$ python3 -q
>>> import numpy as np
>>> from numpy import linalg as LA
>>> np.set_printoptions(precision=3, suppress=True, linewidth=120)
>>> tidy = lambda a: np.round(a, 3) + 0
>>> rng = np.random.default_rng(7528)
>>> ang = rng.uniform(0, 2 * np.pi, 24)
>>> q, _ = LA.qr(np.array([[0.4, 0.0],
...     [-2.3, 1.1],
...     [-0.8, -2.1],
...     [0.8, 0.2],
...     [-0.4, -0.2],
...     [-1.1, -0.1],
...     [0.3, 1.1]]))
>>> arr = 3 * np.c_[np.cos(ang), np.sin(ang)] @ q.T
>>> tidy(arr)
array([[-0.41 ,  2.594,  0.369, -0.777,  0.367,  1.106, -0.071],
       [ 0.206, -0.08 , -2.524,  0.614, -0.407, -0.668,  1.261],
       [-0.404,  2.634,  0.211, -0.751,  0.347,  1.082,  0.01 ],
       [ 0.389, -1.735, -1.729,  0.868, -0.479, -1.114,  0.79 ],
       [-0.41 ,  2.594,  0.37 , -0.777,  0.367,  1.106, -0.072],
       [-0.342,  1.217,  2.115, -0.82 ,  0.478,  1.009, -1.006],
       [ 0.099,  0.653, -2.538,  0.422, -0.322, -0.385,  1.3  ],
       [-0.415,  2.188,  1.213, -0.867,  0.452,  1.161, -0.512],
       [-0.407,  2.614,  0.295, -0.765,  0.358,  1.095, -0.034],
       [ 0.276, -2.512,  1.217,  0.383, -0.107, -0.674, -0.72 ],
       [-0.319,  1.   ,  2.233, -0.79 ,  0.471,  0.954, -1.075],
       [-0.103, -0.629,  2.541, -0.429,  0.326,  0.395, -1.3  ],
       [-0.379,  1.613,  1.836, -0.86 ,  0.481,  1.093, -0.849],
       [ 0.395, -2.667, -0.03 ,  0.717, -0.322, -1.049, -0.102],
       [ 0.243, -2.402,  1.437,  0.302, -0.06 , -0.576, -0.825],
       [ 0.345, -1.249, -2.095,  0.824, -0.479, -1.016,  0.995],
       [-0.22 ,  2.319, -1.569, -0.249,  0.029,  0.51 ,  0.888],
       [-0.382,  1.652,  1.802, -0.863,  0.481,  1.1  , -0.83 ],
       [-0.412,  2.101,  1.333, -0.872,  0.46 ,  1.157, -0.575],
       [-0.039,  1.47 , -2.302,  0.149, -0.188, -0.006,  1.217],
       [-0.069, -0.843,  2.51 , -0.365,  0.295,  0.304, -1.294],
       [ 0.403, -1.936, -1.528,  0.874, -0.471, -1.142,  0.681],
       [-0.042, -1.008,  2.473, -0.312,  0.27 ,  0.23 , -1.283],
       [ 0.416, -2.527, -0.573,  0.807, -0.391, -1.131,  0.176]])
>>> # rows and columns are dependent
>>> G = np.cov(arr, rowvar=False)
>>> tidy(LA.eigvalsh(G)[::-1])
array([5.52, 3.6 , 0.  , 0.  , 0.  , 0.  , 0.  ])
>>> tidy(arr.std(axis=0))
array([0.318, 1.895, 1.716, 0.67 , 0.366, 0.887, 0.857])
>>> tidy(np.corrcoef(arr[:, 2], arr[:, 3])[0, 1])
np.float64(-0.661)
